% ipython --no-banner

In [1]: import numpy as np

In [2]: import numpy.linalg as la

In [3]: np.set_printoptions(precision=1, suppress=True, linewidth=120, legacy="1.25")

In [4]: m1 = np.load("x.npy")

In [5]: print(m1)
[[9 5 0 0 0 0]
 [9 5 0 0 0 0]
 [6 4 0 0 0 0]
 [0 0 9 5 0 0]
 [0 0 9 5 0 0]
 [0 0 6 4 0 0]
 [0 0 0 0 9 5]
 [0 0 0 0 9 5]
 [0 0 0 0 6 4]]

In [6]: # row 1 repeats row 0

In [7]: x = np.array([-2, 3, 1, 1, -4, -5])

In [8]: y = m1 @ x

In [9]: print(y)
[ -3  -3   0  14  14  10 -61 -61 -44]

In [10]: print(la.solve(m1.T @ m1, m1.T @ y))
[-2.  3.  1.  1. -4. -5.]

In [11]: print(np.round(la.pinv(m1) @ m1, 1) + 0)
[[1. 0. 0. 0. 0. 0.]
 [0. 1. 0. 0. 0. 0.]
 [0. 0. 1. 0. 0. 0.]
 [0. 0. 0. 1. 0. 0.]
 [0. 0. 0. 0. 1. 0.]
 [0. 0. 0. 0. 0. 1.]]

In [12]: print(la.lstsq(m1, y)[0])
[-2.  3.  1.  1. -4. -5.]

In [13]: rng = np.random.default_rng(27179)

In [14]: y = y + 0.3 * rng.normal(size=9)

In [15]: print(y)
[ -2.1  -3.2  -0.1  13.8  14.   10.  -60.9 -61.  -44.6]

In [16]: beta, *_ = la.lstsq(m1, y)

In [17]: print(beta.round())
[-2.  2.  1.  1. -3. -6.]

In [18]: print(beta)
[-1.7  2.4  1.   1.  -3.5 -5.9]

In [19]: print(round(la.norm(y - m1 @ beta), 1))
0.8

In [20]: other = np.c_[m1[:, :1] @ np.array([[0]]), np.array([8, 0, -3, -4, -9, 4, 4, 4, 2])]

In [21]: print(other)
[[ 0  8]
 [ 0  0]
 [ 0 -3]
 [ 0 -4]
 [ 0 -9]
 [ 0  4]
 [ 0  4]
 [ 0  4]
 [ 0  2]]

In [22]: print(la.lstsq(m1, other[:, 0])[0])
[0. 0. 0. 0. 0. 0.]

In [23]: print(la.norm(la.qr(m1)[0].T @ other, axis=0) ** 2 / ((other ** 2).sum(axis=0) + 1e-12))
[0.  0.8]

In [24]: print(np.unravel_index(np.abs(other).argmax(), other.shape))
(4, 1)

In [25]: other[:, 2]
IndexError: index 2 is out of bounds for axis 1 with size 2


In [26]: print(other.sum(axis=1))
[ 8  0 -3 -4 -9  4  4  4  2]

In [27]: np.zeros(9, 2)
TypeError: Cannot interpret '2' as a data type


In [28]: X = np.loadtxt("layer6.csv", delimiter=",")

In [29]: print(X)
[[1. 0. 0. 0. 0.]
 [7. 1. 0. 0. 0.]
 [7. 6. 1. 0. 0.]
 [8. 4. 3. 1. 0.]
 [5. 9. 5. 0. 1.]]

In [30]: W = np.array([[0, 4, 4, 1], [1, 3, 3, 5], [0, 1, 4, 5], [2, 5, 2, 0], [0, 0, 4, 0]])

In [31]: beta = np.array([1, 2, 0, -1])

In [32]: H = np.maximum(X @ W + beta, 0)

In [33]: print((H > 0).astype(int))
[[1 1 1 0]
 [1 1 1 1]
 [1 1 1 1]
 [1 1 1 1]
 [1 1 1 1]]

In [34]: print(la.matrix_rank(H))
4

In [35]: Z = np.array([[3, 1], [3, 3], [2, 0], [1, 1]])

In [36]: print((H @ Z).round(6).argmax(axis=1))
[0 0 0 0 0]

In [37]: print(W @ Z)
[[21 13]
 [23 15]
 [16  8]
 [25 17]
 [ 8  0]]

In [38]: left, sigma, Vt = la.svd(X)

In [39]: print(np.argmax(sigma[:-1] / (sigma[1:] + 1e-6)) + 1)
4

In [40]: other = left[:, :4] @ np.diag(sigma[:4]) @ Vt[:4]

In [41]: print(np.round(la.norm(X - other, 2), 1), round(sigma[4], 1))
0.0 0.0

In [42]: print(other.round(1) + 0)
[[1. 0. 0. 0. 0.]
 [7. 1. 0. 0. 0.]
 [7. 6. 1. 0. 0.]
 [8. 4. 3. 1. 0.]
 [5. 9. 5. 0. 1.]]

In [43]: print(round(float(np.abs(X - other).max()), 1))
0.0

In [44]: rk = la.matrix_rank(other)

In [45]: print(rk)
4

In [46]: N = la.svd(other)[2][rk:].T

In [47]: print(np.round(N @ N.T, 1) + 0)
[[ 0.   0.   0.   0.   0. ]
 [ 0.   0.   0.   0.   0. ]
 [ 0.   0.   0.1 -0.1 -0.2]
 [ 0.   0.  -0.1  0.3  0.4]
 [ 0.   0.  -0.2  0.4  0.6]]

In [48]: print(np.allclose(other @ N, 0))
True

In [49]: print([int(la.matrix_rank(other[:, :j + 1])) for j in range(5)])
[1, 2, 3, 4, 4]

In [50]: mat = np.loadtxt("sample17.csv", delimiter=",")

In [51]: print(mat)
[[  0.9  -0.5  -0.4]
 [ -0.4   1.4   1.1]
 [  0.4  -0.2   0.3]
 [  0.2  -1.8  -1.8]
 [  0.7  -0.7  -0.5]
 [  1.4   0.1   0.1]
 [  1.8  -0.4  -0.3]
 [ -0.5   1.3   0. ]
 [ -1.    0.5   0. ]
 [  0.5   0.5  -1.8]
 [  1.    0.   -0.4]
 [  0.9   0.9  -0.3]
 [  1.    0.4   0. ]
 [ -0.5   2.1  -3.7]
 [  1.1  -0.8  -0.4]
 [  0.7   2.    1.7]
 [  1.2  -0.4  -0.2]
 [  0.    0.9  -1.8]
 [ -0.2   0.1   0.5]
 [  1.1   0.6  -0.3]
 [  0.8   0.7   0.2]
 [ -0.5   0.4  -1.4]
 [  0.2  -0.1  -0.5]
 [  1.2  -1.5   0.8]
 [  0.2   0.8   0.1]
 [  0.3  -1.5  -1.2]
 [ -0.1   0.1   1.4]
 [  0.3  -0.7   0.6]
 [  4.  -17.    1. ]
 [  0.6   1.2   0.6]
 [  0.   -0.6  -2.1]
 [  1.2  -0.5   0.4]
 [ -0.3  -0.2   0.9]
 [  1.7  -2.4   0.4]
 [ -2.4   1.   -0.1]
 [ -0.5  -1.    2. ]
 [ -2.2   0.7   1.3]
 [  1.6   0.2  -1.9]
 [  1.2   0.   -0.7]
 [  0.3  -2.    1. ]]

In [52]: G = np.cov(mat, rowvar=False)

In [53]: print(la.eigvalsh(G)[::-1])
[8.8 1.3 0.7]

In [54]: print(np.round(np.polyfit(mat[:, 0], mat[:, 2], 1), 1) + 0)
[ 0.  -0.1]

In [55]: print(round(np.corrcoef(mat[:, 0], mat[:, 2])[0, 1], 1))
0.0

In [56]: print(G.round(1) + 0)
[[ 1.2 -1.9  0. ]
 [-1.9  8.3 -0.6]
 [ 0.  -0.6  1.3]]

In [57]: print(np.round(np.corrcoef(mat.T), 1) + 0)
[[ 1.  -0.6  0. ]
 [-0.6  1.  -0.2]
 [ 0.  -0.2  1. ]]

In [58]: print(np.argwhere(np.triu(np.abs(np.corrcoef(mat.T)) > 0.8, 1)))
[]
